$ ipython --no-banner

In [1]: import numpy as np

In [2]: np.set_printoptions(precision=3, suppress=True, linewidth=140, legacy="1.25")

In [3]: M = np.array([[4.0, 3.0, 0.0, 0.0, 0.0, 0.0, 0.0],
   ...:     [3.0, -5.0, 3.0, 0.0, 0.0, 0.0, 0.0],
   ...:     [0.0, 3.0, -3.0, 3.0, 0.0, 0.0, 0.0],
   ...:     [0.0, 0.0, 3.0, -3.0, 3.0, 0.0, 0.0],
   ...:     [0.0, 0.0, 0.0, 3.0, 4.0, 3.0, 0.0],
   ...:     [0.0, 0.0, 0.0, 0.0, 3.0, -4.0, 3.0],
   ...:     [0.0, 0.0, 0.0, 0.0, 0.0, 3.0, -3.0]])

In [4]: M
Out[4]: 
array([[ 4.,  3.,  0.,  0.,  0.,  0.,  0.],
       [ 3., -5.,  3.,  0.,  0.,  0.,  0.],
       [ 0.,  3., -3.,  3.,  0.,  0.,  0.],
       [ 0.,  0.,  3., -3.,  3.,  0.,  0.],
       [ 0.,  0.,  0.,  3.,  4.,  3.,  0.],
       [ 0.,  0.,  0.,  0.,  3., -4.,  3.],
       [ 0.,  0.,  0.,  0.,  0.,  3., -3.]])

In [5]: q, R = np.linalg.qr(M)

In [6]: np.trace(q @ q.T)
Out[6]: 7.0

In [7]: q.shape, R.shape
Out[7]: ((7, 7), (7, 7))

In [8]: A = np.load("block16.npy")

In [9]: A
Out[9]: 
array([[ 0,  4,  0,  6],
       [-4,  0,  1, -2],
       [ 0, -1,  0,  1],
       [-6,  2, -1,  0]])

In [10]: A @ A
Out[10]: 
array([[-52,  12,  -2,  -8],
       [ 12, -21,   2, -23],
       [ -2,   2,  -2,   2],
       [ -8, -23,   2, -41]])

In [11]: np.round(np.abs(np.linalg.eigvals(A)).max(), 3)
Out[11]: 7.498

In [12]: np.linalg.matrix_power(A, 3)
Out[12]: 
array([[   0, -222,   20, -338],
       [ 222,    0,    2,  116],
       [ -20,   -2,    0,  -18],
       [ 338, -116,   18,    0]])

In [13]: np.sort(np.abs(np.linalg.eigvals(A)))
Out[13]: array([1.334, 1.334, 7.498, 7.498])

In [14]: (A - A.T) / 2
Out[14]: 
array([[ 0.,  4.,  0.,  6.],
       [-4.,  0.,  1., -2.],
       [ 0., -1.,  0.,  1.],
       [-6.,  2., -1.,  0.]])

In [15]: (A + A.T) / 2
Out[15]: 
array([[0., 0., 0., 0.],
       [0., 0., 0., 0.],
       [0., 0., 0., 0.],
       [0., 0., 0., 0.]])

In [16]: q, R = np.linalg.qr(A)

In [17]: np.round(q.T @ q, 3) + 0
Out[17]: 
array([[1., 0., 0., 0.],
       [0., 1., 0., 0.],
       [0., 0., 1., 0.],
       [0., 0., 0., 1.]])

In [18]: np.allclose(R.T @ R, A.T @ A)
Out[18]: True

In [19]: np.trace(q @ q.T)
Out[19]: 4.0

In [20]: print(np.abs(np.diag(R)))
[7.211 4.27  1.339 2.425]

In [21]: M2 = A / np.linalg.norm(A, axis=1, keepdims=True)

In [22]: gram = M2 @ M2.T

In [23]: print((gram - 2 * np.eye(4)).round(6).argmax(axis=1))
[2 3 0 1]

In [24]: np.argwhere(np.triu(np.abs(gram) > 0.95, 1))
Out[24]: array([], shape=(0, 2), dtype=int64)

In [25]: np.linalg.norm(M2, axis=1)
Out[25]: array([1., 1., 1., 1.])

In [26]: (np.abs(gram) > 0.9).astype(int)
Out[26]: 
array([[1, 0, 0, 0],
       [0, 1, 0, 0],
       [0, 0, 1, 0],
       [0, 0, 0, 1]])

In [27]: feats = np.loadtxt("test19.csv", delimiter=",")

In [28]: feats
Out[28]: 
array([[-16.629,  44.975, -33.067],
       [-14.083,  45.352, -35.031],
       [-14.996,  46.405, -34.716],
       [-12.007,  43.979, -35.686],
       [-15.016,  44.409, -36.042],
       [-13.511,  47.04 , -35.157],
       [-16.248,  45.132, -34.681],
       [-16.393,  44.83 , -34.071],
       [-15.882,  44.741, -35.881],
       [-14.007,  46.098, -36.543],
       [-15.16 ,  44.557, -35.609],
       [-13.464,  43.645, -35.352],
       [-15.625,  43.383, -36.252],
       [-16.051,  44.776, -36.906],
       [-15.787,  44.421, -36.038],
       [-14.996,  44.946, -35.245],
       [-15.356,  46.196, -34.655]])

In [29]: hat = feats @ np.linalg.solve(feats.T @ feats, feats.T)

In [30]: print(np.round(np.linalg.eigvalsh(hat), 3) + 0)
[0. 0. 0. 0. 0. 0. 0. 0. 0. 0. 0. 0. 0. 0. 1. 1. 1.]

In [31]: np.allclose(hat @ hat, hat)
Out[31]: True

In [32]: round(float(np.trace(hat)), 3)
Out[32]: 3.0

In [33]: hat @ feats[:, 1]
Out[33]: 
array([44.975, 45.352, 46.405, 43.979, 44.409, 47.04 , 45.132, 44.83 , 44.741, 46.098, 44.557, 43.645, 43.383, 44.776, 44.421, 44.946,
       46.196])

In [34]: vec = np.array([1, -2, -2])

In [35]: rhs = feats @ vec

In [36]: print(np.round(np.linalg.pinv(feats) @ feats, 3) + 0)
[[1. 0. 0.]
 [0. 1. 0.]
 [0. 0. 1.]]

In [37]: np.linalg.solve(feats.T @ feats, feats.T @ rhs)
Out[37]: array([ 1., -2., -2.])

In [38]: rng = np.random.default_rng(72546)

In [39]: rhs = rhs + 0.3 * rng.normal(size=17)

In [40]: rhs
Out[40]: 
array([-40.215, -35.105, -38.296, -28.193, -31.996, -37.265, -37.126, -37.38 , -33.4  , -32.922, -32.657, -29.994, -29.881, -32.071,
       -32.638, -34.595, -38.409])

In [41]: b, *_ = np.linalg.lstsq(feats, rhs)

In [42]: b
Out[42]: array([ 0.999, -1.973, -1.967])

In [43]: F = np.load("a.npy")

In [44]: F
Out[44]: 
array([[ 0,  1,  1,  1,  2, -1,  2],
       [ 1,  0,  1,  1,  1,  2, -1],
       [ 1,  1,  0,  1,  1,  1,  2],
       [ 1,  1,  1,  0,  1,  1,  1],
       [ 2,  1,  1,  1,  0,  1,  1],
       [-1,  2,  1,  1,  1,  0,  1],
       [ 2, -1,  2,  1,  1,  1,  0]])

In [45]: u = np.array([3, 3, 0])

In [46]: np.array([np.convolve(row, u, "same") for row in F])
Out[46]: 
array([[ 3,  6,  6,  9,  3,  3,  6],
       [ 3,  3,  6,  6,  9,  3, -3],
       [ 6,  3,  3,  6,  6,  9,  6],
       [ 6,  6,  3,  3,  6,  6,  3],
       [ 9,  6,  6,  3,  3,  6,  3],
       [ 3,  9,  6,  6,  3,  3,  3],
       [ 3,  3,  9,  6,  6,  3,  0]])

In [47]: w, evecs = np.linalg.eigh(F)

In [48]: np.abs(evecs[:, -1]).round(6).argmax()
Out[48]: 2

In [49]: np.linalg.eigvalsh(F @ F)
Out[49]: array([ 0.153,  0.923,  1.506,  4.159,  4.737, 17.341, 37.181])

In [50]: np.linalg.eigvalsh(F + -2 * np.eye(7))
Out[50]: array([-6.164, -4.176, -3.227, -2.961, -1.609,  0.039,  4.098])

In [51]: q, evecs = np.linalg.qr(F[:, :6])[0], np.linalg.qr(F[:, 6:])[0]

In [52]: sigma = np.linalg.svd(q.T @ evecs, compute_uv=False)

In [53]: print((sigma > 0.9).sum())
1

In [54]: np.degrees(np.arccos(sigma.clip(0, 1)))
Out[54]: array([13.265])

In [55]: sigma
Out[55]: array([0.973])

In [56]: J = np.load("case3.npy")

In [57]: J
Out[57]: 
array([[ 1,  2,  0,  0,  0,  0],
       [ 0,  2,  0,  0,  2,  0],
       [ 0,  0,  2, -1,  0, -1],
       [ 0,  0,  1,  0,  0, -1],
       [ 0, -1,  0,  0,  2,  0],
       [ 0,  0, -1, -1,  0, -1]])

In [58]: def softmax(z):
    ...:     e = np.exp(z - z.max(axis=-1, keepdims=True))
    ...:     return e / e.sum(axis=-1, keepdims=True)
    ...: 

In [59]: softmax(J).sum(axis=1)
Out[59]: array([1., 1., 1., 1., 1., 1.])

In [60]: softmax(J[1])
Out[60]: array([0.053, 0.393, 0.053, 0.053, 0.393, 0.053])

In [61]: softmax(J[1] + 4)
Out[61]: array([0.053, 0.393, 0.053, 0.053, 0.393, 0.053])

In [62]: S = J @ J.T / np.sqrt(6)

In [63]: print(softmax(S)[1] @ J)
[ 0.14   1.65   0.055 -0.055  1.556 -0.082]

In [64]: softmax(S).round(6).argmax(axis=1)
Out[64]: array([0, 1, 2, 2, 4, 5])

In [65]: vec = np.array([2, -2, -2, 1, 2, -2])

In [66]: rhs = J @ vec

In [67]: rhs
Out[67]: array([-2,  0, -3,  0,  6,  3])

In [68]: print(np.linalg.solve(J.T, J[2]))
[ 0.  0.  1.  0.  0. -0.]

In [69]: np.linalg.solve(J, rhs + J[:, 2])
Out[69]: array([ 2., -2., -1.,  1.,  2., -2.])

In [70]: np.linalg.solve(J, -1 * rhs)
Out[70]: array([-2.,  2.,  2., -1., -2.,  2.])
